>>> import numpy as np
>>> from numpy import linalg as LA
>>> np.set_printoptions(precision=2, suppress=True, linewidth=200, floatmode="fixed")
>>> def rnd(a):
...     return np.round(a, 2) + 0
... 
>>> mat = np.loadtxt("m.csv", delimiter=",")
>>> mat
array([[ 0.00,  2.00,  2.00,  1.00,  1.00],
       [ 1.00,  3.00,  4.00,  3.00,  3.00],
       [ 2.00,  3.00,  4.00,  4.00,  4.00],
       [ 4.00,  4.00,  4.00,  6.00,  4.00],
       [ 4.00,  6.00,  6.00,  6.00,  6.00],
       [ 5.00,  6.00,  7.00,  6.00,  6.00],
       [ 6.00,  6.00,  8.00,  6.00,  7.00],
       [ 7.00,  6.00, 10.00,  6.00,  7.00],
       [ 7.00,  7.00, 10.00,  6.00,  8.00],
       [ 9.00,  9.00, 11.00,  7.00,  9.00],
       [11.00, 10.00, 12.00,  7.00,  9.00],
       [11.00, 10.00, 12.00,  7.00,  9.00],
       [13.00, 10.00, 14.00,  9.00, 11.00],
       [15.00, 10.00, 16.00, 10.00, 11.00],
       [15.00, 10.00, 16.00, 10.00, 12.00],
       [16.00, 11.00, 17.00, 11.00, 13.00],
       [18.00, 13.00, 17.00, 11.00, 15.00],
       [20.00, 13.00, 17.00, 12.00, 16.00],
       [21.00, 13.00, 19.00, 13.00, 17.00],
       [21.00, 14.00, 20.00, 13.00, 18.00],
       [23.00, 15.00, 22.00, 14.00, 20.00],
       [24.00, 17.00, 23.00, 15.00, 21.00],
       [26.00, 17.00, 23.00, 16.00, 22.00],
       [28.00, 19.00, 25.00, 16.00, 23.00],
       [29.00, 20.00, 27.00, 18.00, 24.00],
       [31.00, 21.00, 29.00, 18.00, 25.00],
       [33.00, 22.00, 30.00, 19.00, 25.00],
       [34.00, 22.00, 30.00, 19.00, 27.00],
       [36.00, 24.00, 30.00, 20.00, 28.00],
       [38.00, 26.00, 31.00, 21.00, 29.00],
       [38.00, 26.00, 32.00, 22.00, 30.00],
       [39.00, 26.00, 32.00, 22.00, 30.00],
       [39.00, 26.00, 33.00, 23.00, 30.00],
       [40.00, 28.00, 35.00, 25.00, 32.00],
       [40.00, 30.00, 36.00, 26.00, 34.00],
       [40.00, 32.00, 37.00, 28.00, 34.00],
       [42.00, 34.00, 39.00, 28.00, 34.00]])
>>> # row 11 repeats row 10
>>> Y = np.c_[mat[:, :4] @ np.array([[2, 1, 2, 1], [-2, -1, 0, 1], [1, -2, 0, -2], [-1, 0, 1, 0]]), np.array([0, 2, 0, 2, 0, 2, 1, 3, 0, 2, 2, 2, 3, 2, 2, 0, 1, 1, 0, 3, 2, 1, 0, 0, 0, 0, 2, 2, 2, 1, 0, 1, 1, 3, 3, 1, 1])]
>>> Y
array([[ -3.00,  -6.00,   1.00,  -2.00,   0.00],
       [ -3.00, -10.00,   5.00,  -4.00,   2.00],
       [ -2.00,  -9.00,   8.00,  -3.00,   0.00],
       [ -2.00,  -8.00,  14.00,   0.00,   2.00],
       [ -4.00, -14.00,  14.00,  -2.00,   0.00],
       [ -1.00, -15.00,  16.00,  -3.00,   2.00],
       [  2.00, -16.00,  18.00,  -4.00,   1.00],
       [  6.00, -19.00,  20.00,  -7.00,   3.00],
       [  4.00, -20.00,  20.00,  -6.00,   0.00],
       [  4.00, -22.00,  25.00,  -4.00,   2.00],
       [  7.00, -23.00,  29.00,  -3.00,   2.00],
       [  7.00, -23.00,  29.00,  -3.00,   2.00],
       [ 11.00, -25.00,  35.00,  -5.00,   3.00],
       [ 16.00, -27.00,  40.00,  -7.00,   2.00],
       [ 16.00, -27.00,  40.00,  -7.00,   2.00],
       [ 16.00, -29.00,  43.00,  -7.00,   0.00],
       [ 16.00, -29.00,  47.00,  -3.00,   1.00],
       [ 19.00, -27.00,  52.00,  -1.00,   1.00],
       [ 22.00, -30.00,  55.00,  -4.00,   0.00],
       [ 21.00, -33.00,  55.00,  -5.00,   3.00],
       [ 24.00, -36.00,  60.00,  -6.00,   2.00],
       [ 22.00, -39.00,  63.00,  -5.00,   1.00],
       [ 25.00, -37.00,  68.00,  -3.00,   0.00],
       [ 27.00, -41.00,  72.00,  -3.00,   0.00],
       [ 27.00, -45.00,  76.00,  -5.00,   0.00],
       [ 31.00, -48.00,  80.00,  -6.00,   0.00],
       [ 33.00, -49.00,  85.00,  -5.00,   2.00],
       [ 35.00, -48.00,  87.00,  -4.00,   2.00],
       [ 34.00, -48.00,  92.00,   0.00,   2.00],
       [ 34.00, -50.00,  97.00,   2.00,   1.00],
       [ 34.00, -52.00,  98.00,   0.00,   0.00],
       [ 36.00, -51.00, 100.00,   1.00,   1.00],
       [ 36.00, -53.00, 101.00,  -1.00,   1.00],
       [ 34.00, -58.00, 105.00,  -2.00,   3.00],
       [ 30.00, -62.00, 106.00,  -2.00,   3.00],
       [ 25.00, -66.00, 108.00,  -2.00,   1.00],
       [ 27.00, -70.00, 112.00,  -2.00,   1.00]])
>>> LA.matrix_rank(np.c_[mat, Y])
np.int64(6)
>>> rnd(LA.lstsq(mat, Y[:, 0])[0])
array([ 2.00, -2.00,  1.00, -1.00,  0.00])
>>> rnd(LA.norm(Y - mat @ LA.lstsq(mat, Y)[0], axis=0))
array([0.00, 0.00, 0.00, 0.00, 6.34])
>>> LA.matrix_rank(Y)
np.int64(5)
>>> rnd(LA.norm(LA.qr(mat)[0].T @ Y, axis=0) ** 2 / ((Y ** 2).sum(axis=0) + 1e-12))
array([1.00, 1.00, 1.00, 1.00, 0.61])
>>> D = LA.norm(mat[:, None] - mat[None], axis=-1)
>>> np.flatnonzero(D[22] < D.mean() / 2)
array([17, 18, 19, 20, 21, 22, 23, 24, 25, 26, 27])
>>> D[22].round(6).argsort(kind="stable")[:4]
array([22, 21, 23, 20])
>>> (D + 1e9 * np.eye(37)).round(6).argmin(axis=1)
array([ 1,  2,  1,  2,  5,  4,  5,  8,  7, 10, 11, 10, 13, 14, 13, 14, 17, 16, 19, 18, 21, 22, 21, 24, 25, 26, 27, 26, 27, 30, 31, 30, 31, 34, 35, 34, 35])
>>> rnd(D[:5, :5])
array([[0.00, 3.74, 5.20, 7.62, 9.90],
       [3.74, 0.00, 1.73, 4.47, 6.32],
       [5.20, 1.73, 0.00, 3.00, 5.00],
       [7.62, 4.47, 3.00, 0.00, 3.46],
       [9.90, 6.32, 5.00, 3.46, 0.00]])
>>> D.shape
(37, 37)
>>> np.unravel_index(D.round(6).argmax(), D.shape)
(np.int64(0), np.int64(36))
